In [1]: import numpy as np

In [2]: np.set_printoptions(precision=2, suppress=True, linewidth=120)

In [3]: J = np.loadtxt("test1.csv", delimiter=",")

In [4]: print(J)
[[ 1.  -0.9 -0.8 -0.9 -2.   0.2 -0.3  0.3 -0.3 -1.4  0.   0.   0.4  0.6  0.7]
 [ 0.7  0.  -0.8 -0.5  0.2 -2.   0.3  1.   1.7  1.4 -0.5  0.3  1.8 -1.6  0.8]
 [-1.8 -0.4  0.   0.6  0.3  0.5 -0.4 -0.7  0.   2.7 -0.3 -2.5  0.8  0.1 -0.3]
 [-0.3 -0.7 -0.3  0.2 -1.3  1.6  0.1  1.5 -1.1  0.9  0.7 -1.5 -0.5 -1.6 -1.8]
 [-0.4 -0.6  0.8  0.  -0.9  1.2  0.9 -0.7  0.6  0.1  0.5 -1.   0.1  0.7 -0.1]
 [-1.5 -0.5  1.  -0.6 -0.2 -0.2 -0.9  1.   0.   0.   0.6  0.  -0.7  0.1 -1.4]
 [ 0.   0.3 -0.5  1.1 -1.3 -0.9 -1.3 -1.   0.   0.7  0.2 -0.3  1.2 -0.4 -1.6]
 [-1.9  1.3  0.4  1.1 -1.3  0.3 -0.7  0.7 -0.2 -0.5  1.6  0.3  0.8  1.8  1.1]
 [-0.2  0.2  1.2 -0.6  0.2 -0.3  0.3  0.4  1.7 -1.   1.1  1.2  0.9  1.8 -0.5]
 [-1.3  0.  -0.5 -1.1 -0.6  0.3 -0.4  1.4  0.1 -0.4  0.   0.5 -0.2 -0.4  1.1]
 [ 1.2 -1.5 -1.1 -0.4  0.1  1.3 -1.6 -0.1  0.1  0.5 -0.1 -0.4 -0.3  1.2  1.7]
 [ 0.3  0.   0.  -0.9  0.8  1.1 -1.  -1.4  0.7  0.4  1.1 -0.3  0.9  1.1  0. ]
 [ 0.   1.9  0.1 -0.5  1.  -1.3 -0.6 -1.5  0.3  0.5 -1.  -0.6 -0.2  1.4  0.3]]

In [5]: U, sig, VT = np.linalg.svd(J, full_matrices=False)

In [6]: (sig > 1e-8).sum()
Out[6]: np.int64(13)

In [7]: np.round(np.sqrt((sig ** 2).sum()), 2), round(float(np.linalg.norm(J)), 2)
Out[7]: (np.float64(12.95), 12.95)

In [8]: X = np.load("run9.npy")

In [9]: X
Out[9]: 
array([[ 6, -7,  5,  1, -3,  6, -1,  8, -9,  8,  4],
       [ 0,  1,  9, -9, -2, -4,  6,  6, -1, -1, -2],
       [ 0,  0,  3, -3, -7, -2, -1, -8,  3,  6, -4],
       [ 0,  0,  0,  5,  1,  2, -3,  0, -9, -5,  0],
       [ 0,  0,  0,  0,  1, -9, -7,  2,  9, -2,  7],
       [ 0,  0,  0,  0,  0,  0, -2,  1,  2, -8, -5],
       [ 0,  0,  0,  0,  0,  0, -8,  7,  8,  8,  1],
       [ 0,  0,  0,  0,  0,  0,  0,  4,  7, -2,  9],
       [ 0,  0,  0,  0,  0,  0,  0,  0, -9, -1,  5],
       [ 0,  0,  0,  0,  0,  0,  0,  0,  0, -1,  4],
       [ 0,  0,  0,  0,  0,  0,  0,  0,  0,  0,  1]])

In [10]: f = np.array([5, 5])

In [11]: print(np.cross(X[10, :3], X[8, :3]))
[0 0 0]

In [12]: np.array([np.convolve(row, f, "same") for row in X])
Out[12]: 
array([[ 30,  -5, -10,  30, -10,  15,  25,  35,  -5,  -5,  60],
       [  0,   5,  50,   0, -55, -30,  10,  60,  25, -10, -15],
       [  0,   0,  15,   0, -50, -45, -15, -45, -25,  45,  10],
       [  0,   0,   0,  25,  30,  15,  -5, -15, -45, -70, -25],
       [  0,   0,   0,   0,   5, -40, -80, -25,  55,  35,  25],
       [  0,   0,   0,   0,   0,   0, -10,  -5,  15, -30, -65],
       [  0,   0,   0,   0,   0,   0, -40,  -5,  75,  80,  45],
       [  0,   0,   0,   0,   0,   0,   0,  20,  55,  25,  35],
       [  0,   0,   0,   0,   0,   0,   0,   0, -45, -50,  20],
       [  0,   0,   0,   0,   0,   0,   0,   0,   0,  -5,  15],
       [  0,   0,   0,   0,   0,   0,   0,   0,   0,   0,   5]])

In [13]: print(np.convolve(X[10], f))
[0 0 0 0 0 0 0 0 0 0 5 5]

In [14]: np.polyval(f, X[10])
Out[14]: array([ 5,  5,  5,  5,  5,  5,  5,  5,  5,  5, 10])

In [15]: np.correlate(X[10], X[8], "full")
Out[15]: array([ 0,  0,  0,  0,  0,  0,  0,  0,  0,  0,  5, -1, -9,  0,  0,  0,  0,  0,  0,  0,  0])
